>>> import numpy as np
>>> from numpy import linalg as LA
>>> np.set_printoptions(suppress=True, linewidth=100)
>>> J = np.load("layer16.npy")
>>> J
array([[-5,  0,  0,  0,  0,  0,  0],
       [ 0,  5,  0,  0,  0,  0,  0],
       [ 0,  0,  3,  0,  0,  0,  0],
       [ 0,  0,  0,  4,  0,  0,  0],
       [ 0,  0,  0,  0, -4,  0,  0],
       [ 0,  0,  0,  0,  0, -5,  0],
       [ 0,  0,  0,  0,  0,  0,  4]])
>>> O, Rm = LA.qr(J)
>>> O.shape, Rm.shape
((7, 7), (7, 7))
>>> np.abs(np.diag(Rm))
array([5., 5., 3., 4., 4., 5., 4.])
>>> np.allclose(Rm.T @ Rm, J.T @ J)
True
>>> O
array([[ 1.,  0.,  0.,  0.,  0.,  0.,  0.],
       [-0.,  1.,  0.,  0.,  0.,  0.,  0.],
       [-0., -0.,  1.,  0.,  0.,  0.,  0.],
       [-0., -0., -0.,  1.,  0.,  0.,  0.],
       [-0., -0., -0., -0.,  1.,  0.,  0.],
       [-0., -0., -0., -0., -0.,  1.,  0.],
       [-0., -0., -0., -0., -0., -0.,  1.]])
>>> O.T @ O
array([[1., 0., 0., 0., 0., 0., 0.],
       [0., 1., 0., 0., 0., 0., 0.],
       [0., 0., 1., 0., 0., 0., 0.],
       [0., 0., 0., 1., 0., 0., 0.],
       [0., 0., 0., 0., 1., 0., 0.],
       [0., 0., 0., 0., 0., 1., 0.],
       [0., 0., 0., 0., 0., 0., 1.]])
>>> Rm
array([[-5.,  0.,  0.,  0.,  0.,  0.,  0.],
       [ 0.,  5.,  0.,  0.,  0.,  0.,  0.],
       [ 0.,  0.,  3.,  0.,  0.,  0.,  0.],
       [ 0.,  0.,  0.,  4.,  0.,  0.,  0.],
       [ 0.,  0.,  0.,  0., -4.,  0.,  0.],
       [ 0.,  0.,  0.,  0.,  0., -5.,  0.],
       [ 0.,  0.,  0.,  0.,  0.,  0.,  4.]])
>>> O @ Rm
array([[-5.,  0.,  0.,  0.,  0.,  0.,  0.],
       [ 0.,  5.,  0.,  0.,  0.,  0.,  0.],
       [ 0.,  0.,  3.,  0.,  0.,  0.,  0.],
       [ 0.,  0.,  0.,  4.,  0.,  0.,  0.],
       [ 0.,  0.,  0.,  0., -4.,  0.,  0.],
       [ 0.,  0.,  0.,  0.,  0., -5.,  0.],
       [ 0.,  0.,  0.,  0.,  0.,  0.,  4.]])
>>> round(LA.eigvalsh(J).min(), 2)
np.float64(-5.0)
>>> np.all(LA.eigvalsh(J) > 0)
np.False_
>>> [int(LA.matrix_rank(LA.matrix_power(J, p))) for p in range(1, 8)]
[7, 7, 7, 7, 7, 7, 7]
>>> F = np.array([[-3, 0], [0, -2]])
>>> F
array([[-3,  0],
       [ 0, -2]])
>>> # splits into 2 blocks
>>> r0, g = F[0], F[1]
>>> r0 @ g
np.int64(0)
>>> p = (r0 @ g) / (r0 @ r0) * r0
>>> LA.matrix_rank(np.outer(r0, g))
np.int64(1)
>>> np.outer(r0, g)
array([[0, 6],
       [0, 0]])
>>> p
array([-0.,  0.])
>>> vals, evecs = LA.eigh(F)
>>> (vals > 1e-8).sum(), (vals < -1e-8).sum()
(np.int64(0), np.int64(2))
>>> np.round(LA.svd(F, compute_uv=False), 2)
array([3., 2.])
>>> vals
array([-3., -2.])
>>> evecs @ np.diag(vals) @ evecs.T
array([[-3.,  0.],
       [ 0., -2.]])
>>> np.abs(evecs[:, -1])
array([0., 1.])
>>> np.unique(vals.round(6) + 0, return_counts=True)[1]
array([1, 1])
>>> evecs.T @ F @ evecs
array([[-3.,  0.],
       [ 0., -2.]])
>>> evecs.T @ evecs
array([[1., 0.],
       [0., 1.]])
>>> vals.sum(), np.trace(F)
(np.float64(-5.0), np.int64(-5))
>>> np.round(LA.eigvalsh(F + 3 * np.eye(2)), 2)
array([0., 1.])
>>> Y = LA.inv(F)
>>> Y.round(2)
array([[-0.33, -0.  ],
       [-0.  , -0.5 ]])
>>> np.allclose(Y, F.T)
False
>>> vals, evecs = LA.eig(Y)
>>> round(float(np.prod(vals)), 2)
0.17
>>> vals.round(2)
array([-0.33, -0.5 ])
>>> rng = np.random.default_rng(74)
>>> idx = rng.permutation(2)
>>> idx
array([1, 0])
>>> Y = F[idx][:, idx]
>>> np.allclose(Y, F)
False
>>> np.round(np.sort(np.abs(LA.eigvals(Y))), 2)
array([2., 3.])
>>> round(LA.det(Y), 2), round(LA.det(F[idx]), 2)
(np.float64(6.0), np.float64(-6.0))
>>> K = np.loadtxt("out3.csv", delimiter=",")
>>> K
array([[0., 0., 0., 0., 0., 2., 0.],
       [0., 0., 0., 0., 0., 0., 3.],
       [0., 0., 0., 2., 0., 0., 0.],
       [0., 3., 0., 0., 0., 0., 0.],
       [1., 0., 0., 0., 0., 0., 0.],
       [0., 0., 0., 0., 4., 0., 0.],
       [0., 0., 0., 0., 0., 0., 0.]])
>>> np.round(np.sort(LA.eigvals(K).real), 2)
array([-1., -1.,  0.,  0.,  0.,  0.,  2.])
>>> np.flatnonzero(LA.matrix_power((K != 0) + (K.T != 0) + np.eye(7), 7)[0])
array([0, 4, 5])
>>> np.round(LA.det(K), 2)
np.float64(0.0)
>>> (LA.matrix_power((K != 0) + (K.T != 0) + np.eye(7), 7) > 0).astype(int)
array([[1, 0, 0, 0, 1, 1, 0],
       [0, 1, 1, 1, 0, 0, 1],
       [0, 1, 1, 1, 0, 0, 1],
       [0, 1, 1, 1, 0, 0, 1],
       [1, 0, 0, 0, 1, 1, 0],
       [1, 0, 0, 0, 1, 1, 0],
       [0, 1, 1, 1, 0, 0, 1]])
>>> (K != 0).astype(int)
array([[0, 0, 0, 0, 0, 1, 0],
       [0, 0, 0, 0, 0, 0, 1],
       [0, 0, 0, 1, 0, 0, 0],
       [0, 1, 0, 0, 0, 0, 0],
       [1, 0, 0, 0, 0, 0, 0],
       [0, 0, 0, 0, 1, 0, 0],
       [0, 0, 0, 0, 0, 0, 0]])
